$ python -q
>>> import numpy as np
>>> np.set_printoptions(suppress=True, linewidth=140)
>>> E = np.load("out18.npy")
>>> E
array([[ 0.2,  0.5,  1.9],
       [-2.2,  0. ,  0.1],
       [-0.8,  2. ,  0.1],
       [ 0. ,  0.9,  0.9],
       [-2.2,  0.8,  0.3],
       [ 3.9,  4.8,  2.1],
       [-1.1, -0.7, -0.3],
       [ 1.9,  0.9,  1.1],
       [ 0.6,  1.3, -0.4],
       [-0.6, -1.6,  1. ],
       [ 2.6, -1.2,  0.5],
       [ 0.8,  1.1, -0.2],
       [-0.9,  0.1,  1. ],
       [ 0.4, -0.6, -1.2],
       [ 0.7, -1.4,  0.6],
       [-0.6,  1.8, -0.5],
       [-0.3,  1.3,  1.3],
       [-0.3,  3.7,  1.2],
       [-0.2,  0.1, -0.2],
       [-0.2, -0.8, -0.6],
       [ 0. , -0.4, -1.1],
       [-0.7,  1.1,  0.5],
       [-1.6, -1. , -2.4],
       [ 0.9,  0.8, -0.5],
       [-0.7, -0.8,  1.9]])
>>> rng = np.random.default_rng(358)
>>> lab = rng.permutation(3)
>>> B = E[:, lab] * rng.choice([-1, 1], 3)
>>> B
array([[ 0.2,  0.5,  1.9],
       [-2.2,  0. ,  0.1],
       [-0.8,  2. ,  0.1],
       [ 0. ,  0.9,  0.9],
       [-2.2,  0.8,  0.3],
       [ 3.9,  4.8,  2.1],
       [-1.1, -0.7, -0.3],
       [ 1.9,  0.9,  1.1],
       [ 0.6,  1.3, -0.4],
       [-0.6, -1.6,  1. ],
       [ 2.6, -1.2,  0.5],
       [ 0.8,  1.1, -0.2],
       [-0.9,  0.1,  1. ],
       [ 0.4, -0.6, -1.2],
       [ 0.7, -1.4,  0.6],
       [-0.6,  1.8, -0.5],
       [-0.3,  1.3,  1.3],
       [-0.3,  3.7,  1.2],
       [-0.2,  0.1, -0.2],
       [-0.2, -0.8, -0.6],
       [ 0. , -0.4, -1.1],
       [-0.7,  1.1,  0.5],
       [-1.6, -1. , -2.4],
       [ 0.9,  0.8, -0.5],
       [-0.7, -0.8,  1.9]])
>>> U, _, VT = np.linalg.svd(E.T @ B)
>>> np.round(U @ VT, 3) + 0
array([[1., 0., 0.],
       [0., 1., 0.],
       [0., 0., 1.]])
>>> np.round(np.linalg.lstsq(E, B)[0], 3) + 0
array([[1., 0., 0.],
       [0., 1., 0.],
       [0., 0., 1.]])
>>> q, _ = np.linalg.qr(np.array([[0.3, -1.0, -0.1, 1.4],
...     [0.2, -0.8, 1.4, -0.5],
...     [-0.5, 2.3, 0.6, 1.7],
...     [2.6, -1.5, 0.9, -0.8]]))
>>> evals = np.array([2, 4, 2, 4])
>>> feats = q @ np.diag(evals) @ q.T
>>> feats.round(3)
array([[ 3.97 ,  0.078,  0.072, -0.219],
       [ 0.078,  2.178, -0.549, -0.128],
       [ 0.072, -0.549,  3.746,  0.37 ],
       [-0.219, -0.128,  0.37 ,  2.106]])
>>> u = np.array([2, 2, 3, 0])
>>> B = feats + np.outer(u, np.eye(4)[0])
>>> B.round(3)
array([[ 5.97 ,  0.078,  0.072, -0.219],
       [ 2.078,  2.178, -0.549, -0.128],
       [ 3.072, -0.549,  3.746,  0.37 ],
       [-0.219, -0.128,  0.37 ,  2.106]])
>>> round(float(np.linalg.det(B) / np.linalg.det(feats)), 3), np.round(1 + np.linalg.solve(feats, u)[0], 3)
(1.461, np.float64(1.461))
>>> lab = rng.integers(0, 3, 3)
>>> F = np.array([[-2, -3, 1], [3, -1, -1], [-3, 1, 0]]) * (lab[:, None] == lab)
>>> F
array([[-2,  0,  1],
       [ 0, -1,  0],
       [-3,  0,  0]])
>>> P = np.triu(np.array([[3, 5, 7], [9, 8, 9], [4, 9, 4]]), 1) + np.eye(3)
>>> B = P @ F @ np.linalg.inv(P)
>>> P @ F - F @ P
array([[-21.,   5.,  14.],
       [-27.,   0.,   9.],
       [  0.,  15.,  21.]])
>>> np.trace(B), np.trace(F)
(np.float64(-3.0), np.int64(-3))
>>> np.round(np.poly(B), 3)
array([1., 3., 5., 3.])
>>> B
array([[  -23.,   110.,  -828.],
       [  -27.,   134., -1017.],
       [   -3.,    15.,  -114.]])
>>> F @ F
array([[ 1,  0, -2],
       [ 0,  1,  0],
       [ 6,  0, -3]])
>>> assert F == F.T
Traceback (most recent call last):
  File "<python-input-29>", line 1, in <module>
    assert F == F.T
           ^^^^^^^^
ValueError: The truth value of an array with more than one element is ambiguous. Use a.any() or a.all()
>>> (F + F.T) / 2
array([[-2.,  0., -1.],
       [ 0., -1.,  0.],
       [-1.,  0.,  0.]])
>>> np.linalg.matrix_power(F, 4)
array([[-11,   0,   4],
       [  0,   1,   0],
       [-12,   0,  -3]])
>>> np.round(np.sort(np.abs(np.linalg.eigvals(F))), 3)
array([1.   , 1.732, 1.732])
>>> np.allclose(F @ F.T, F.T @ F)
False
>>> round(float(np.abs(np.linalg.eigvals(F)).max()), 3)
1.732
>>> (F - F.T) / 2
array([[ 0.,  0.,  2.],
       [ 0.,  0.,  0.],
       [-2.,  0.,  0.]])
>>> np.round(np.linalg.det(F), 3)
np.float64(-3.0)
>>> K = np.loadtxt("m.csv", delimiter=",")
>>> K.round(3)
array([[-0.173,  0.774,  0.609],
       [-0.346, -0.627,  0.698],
       [ 0.922, -0.09 ,  0.376]])
>>> # keeps lengths
>>> P = np.triu(np.array([[2, 4, 4], [1, -1, -5], [-3, 0, -2]]), 1) + np.eye(3)
>>> B = P @ K @ np.linalg.inv(P)
>>> np.round(np.poly(B), 3)
array([ 1.   ,  0.423, -0.423, -1.   ])
>>> round(np.trace(B), 3), np.round(np.trace(K), 3)
(np.float64(-0.423), np.float64(-0.423))
>>> np.round(P @ K - K @ P, 3)
array([[ 2.306, -2.174,  8.861],
       [-4.611,  1.832, -3.63 ],
       [ 0.   , -3.689, -4.138]])
